$ python3 -q
>>> import numpy as np
>>> np.set_printoptions(precision=2, suppress=True, linewidth=100)
>>> rd = lambda a: np.round(a, 2) + 0
>>> W0 = np.loadtxt("run5.csv", delimiter=",")
>>> W0
array([[0.5, 0.5, 0. ],
       [0. , 0.5, 0.5],
       [0.5, 0. , 0.5]])
>>> w1 = np.array([[0, 0, 0, 2, 0], [2, 0, 1, 1, 0], [1, 0, 0, 2, 1]])
>>> b = np.array([1, -2, 0, -1, -1])
>>> H = np.maximum(W0 @ w1 + b, 0)
>>> np.linalg.matrix_rank(H)
np.int64(3)
>>> W2 = np.array([[-5, -4], [5, -3], [-5, -5], [-2, 5], [2, 2]])
>>> H @ W2
array([[-13.5,  -8. ],
       [-16. , -10. ],
       [ -9.5,  -1. ]])
>>> M2 = np.array([[3, -1], [-3, -2]])
>>> feats = np.tile(M2, (2, 2))
>>> feats
array([[ 3, -1,  3, -1],
       [-3, -2, -3, -2],
       [ 3, -1,  3, -1],
       [-3, -2, -3, -2]])
>>> left, sig, VT = np.linalg.svd(feats)
>>> vecs = VT[:(sig > 1e-8).sum()]
>>> rng = np.random.default_rng(92072)
>>> vec = feats[3] + -2 * feats[2] + rng.integers(2) * np.eye(4)[3]
>>> vec
array([-9.,  0., -9.,  0.])
>>> rd(np.diag(vecs.T @ vecs))
array([0.5, 0.5, 0.5, 0.5])
>>> np.allclose(vecs.T @ vecs @ vec, vec)
True
>>> rd(np.linalg.norm(vec - vecs.T @ vecs @ vec))
np.float64(0.0)
>>> np.linalg.matrix_rank(np.vstack([feats, vec]))
np.int64(2)
>>> rk = np.linalg.matrix_rank(feats)
>>> rk
np.int64(2)
>>> null = np.linalg.svd(feats)[2][rk:].T
>>> rd(feats @ null)
array([[0., 0.],
       [0., 0.],
       [0., 0.],
       [0., 0.]])
>>> null.shape
(4, 2)
>>> [int(np.linalg.matrix_rank(np.delete(feats, i, axis=0))) for i in range(4)]
[2, 2, 2, 2]
>>> np.linalg.matrix_rank(feats.T @ feats), np.linalg.matrix_rank(feats @ feats.T)
(np.int64(2), np.int64(2))
>>> rd(null @ null.T)
array([[ 0.5,  0. , -0.5,  0. ],
       [ 0. ,  0.5,  0. , -0.5],
       [-0.5,  0. ,  0.5,  0. ],
       [ 0. , -0.5,  0. ,  0.5]])
>>> M2 = feats[0, 0] * feats[1:] - np.outer(feats[1:, 0], feats[0])
>>> M2
array([[ 0, -9,  0, -9],
       [ 0,  0,  0,  0],
       [ 0, -9,  0, -9]])
>>> np.linalg.matrix_rank(M2), np.linalg.matrix_rank(feats)
(np.int64(1), np.int64(2))
>>> left, sig, VT = np.linalg.svd(feats)
>>> rd(sig)
array([8.64, 4.17, 0.  , 0.  ])
>>> M2 = left[:, :2] @ np.diag(sig[:2]) @ VT[:2]
>>> rd(np.abs(feats - M2).max())
np.float64(0.0)
>>> np.linalg.matrix_rank(M2)
np.int64(2)
>>> np.allclose(feats[:-1].T @ np.linalg.lstsq(feats[:-1].T, feats[-1])[0], feats[-1])
True
>>> rd(np.trace(np.linalg.pinv(feats) @ feats))
np.float64(2.0)
>>> np.linalg.lstsq(feats[:-1].T, feats[-1])[2]
np.int32(2)
>>> np.abs(np.diag(np.linalg.qr(feats)[1])) > 1e-9
array([ True,  True, False, False])
>>> np.unique(feats.round(6), axis=0).shape
(2, 4)
>>> M = np.load("block6.npy")
>>> M
array([[ 0., -1.,  2.,  3.,  0.],
       [ 0.,  1., -1.,  1.,  0.],
       [-1., -2., -2.,  3., -2.],
       [-2., -2., -2.,  1.,  2.],
       [ 0.,  0.,  0.,  0.,  1.]])
>>> vec = np.array([4, 2, 0, -1, 0])
>>> rhs = M @ vec
>>> rhs
array([ -5.,   1., -11., -13.,   0.])
>>> rd(np.linalg.solve(M, -3 * rhs))
array([-12.,  -6.,   0.,   3.,   0.])
>>> rd(np.linalg.solve(M, M[:, 4]))
array([0., 0., 0., 0., 1.])
>>> rd(np.linalg.solve(M, rhs + M[:, 3]))
array([4., 2., 0., 0., 0.])
>>> r0 = np.array([3, 2, 1, 3, 1])
>>> M2 = M + np.outer(r0, np.eye(5)[0])
>>> np.linalg.matrix_rank(M2 - M)
np.int64(1)
>>> rd(np.linalg.det(M2) / np.linalg.det(M)), rd(1 + np.linalg.solve(M, r0)[0])
(np.float64(0.48), np.float64(0.48))
>>> M2
array([[ 3., -1.,  2.,  3.,  0.],
       [ 2.,  1., -1.,  1.,  0.],
       [ 0., -2., -2.,  3., -2.],
       [ 1., -2., -2.,  1.,  2.],
       [ 1.,  0.,  0.,  0.,  1.]])
